$ ipython --no-banner

In [1]: import numpy as np

In [2]: from numpy import linalg as LA

In [3]: np.set_printoptions(precision=2, suppress=True, linewidth=120, legacy="1.25")

In [4]: def rnd(a):
   ...:     return np.round(a, 2) + 0
   ...: 

In [5]: F = np.load("data.npy")

In [6]: F
Out[6]: 
array([[ 23.49, -47.26,  13.57],
       [ 11.11, -28.44,   3.71],
       [ 10.19, -26.96,   3.03],
       [  9.67, -26.11,   2.65],
       [  2.65, -13.74,  -1.88],
       [ -0.02,  -7.95,  -3.01],
       [ -0.79,  -5.82,  -3.1 ],
       [ -1.14,  -4.64,  -3.04],
       [ -1.54,  -2.31,  -2.52],
       [ -1.07,  -0.44,  -1.18],
       [  0.78,  -0.13,   0.36],
       [  1.46,  -0.46,  -0.19],
       [  1.53,  -0.53,  -0.58],
       [  1.54,  -0.57,  -1.06],
       [  1.03,  -0.47,  -3.81],
       [  0.01,   0.  ,  -6.98],
       [ -0.81,   0.42,  -9.12],
       [ -1.22,   0.64, -10.12],
       [ -3.02,   1.68, -14.28],
       [-22.9 ,  15.2 , -52.07]])

In [7]: vec = np.array([6, 7, 9])

In [8]: rhs = F @ vec

In [9]: c, lr = np.zeros(3), 1 / LA.norm(F, 2) ** 2

In [10]: for i in range(6):
    ...:     c -= lr * F.T @ (F @ c - rhs)
    ...:     if i % 2 == 0: print(i, round(LA.norm(F @ c - rhs), 2))
    ...: 
0 388.47
2 179.41
4 86.79

In [11]: rnd(LA.cond(F))
Out[11]: 13.01

In [12]: rng = np.random.default_rng(888)

In [13]: Y = F + rng.integers(-2, 3, (20, 2)) @ rng.integers(-2, 3, (2, 3))

In [14]: print(rnd(Y))
[[ 24.49 -48.26  11.57]
 [ 13.11 -30.44  -0.29]
 [ 12.19 -28.96  -0.97]
 [  8.67 -27.11   1.65]
 [  3.65 -12.74  -0.88]
 [ -0.02  -7.95  -3.01]
 [  1.21  -3.82  -1.1 ]
 [  1.86  -5.64  -6.04]
 [ -2.54  -3.31  -3.52]
 [  1.93  -1.44  -4.18]
 [ -2.22   0.87   3.36]
 [ -4.54  -2.46  -0.19]
 [ -0.47  -2.53  -2.58]
 [  1.54  -0.57  -1.06]
 [  1.03  -0.47  -3.81]
 [  4.01   2.    -5.98]
 [ -3.81   1.42  -6.12]
 [ -4.22  -0.36 -10.12]
 [ -7.02   1.68 -12.28]
 [-20.9   15.2  -53.07]]

In [15]: np.abs(Y - F).sum(axis=1)
Out[15]: array([4., 8., 8., 3., 3., 0., 6., 7., 3., 7., 7., 8., 6., 0., 0., 7., 7., 4., 6., 3.])

In [16]: rnd(Y - F)
Out[16]: 
array([[ 1., -1., -2.],
       [ 2., -2., -4.],
       [ 2., -2., -4.],
       [-1., -1., -1.],
       [ 1.,  1.,  1.],
       [ 0.,  0.,  0.],
       [ 2.,  2.,  2.],
       [ 3., -1., -3.],
       [-1., -1., -1.],
       [ 3., -1., -3.],
       [-3.,  1.,  3.],
       [-6., -2.,  0.],
       [-2., -2., -2.],
       [ 0.,  0.,  0.],
       [ 0.,  0.,  0.],
       [ 4.,  2.,  1.],
       [-3.,  1.,  3.],
       [-3., -1.,  0.],
       [-4.,  0.,  2.],
       [ 2.,  0., -1.]])
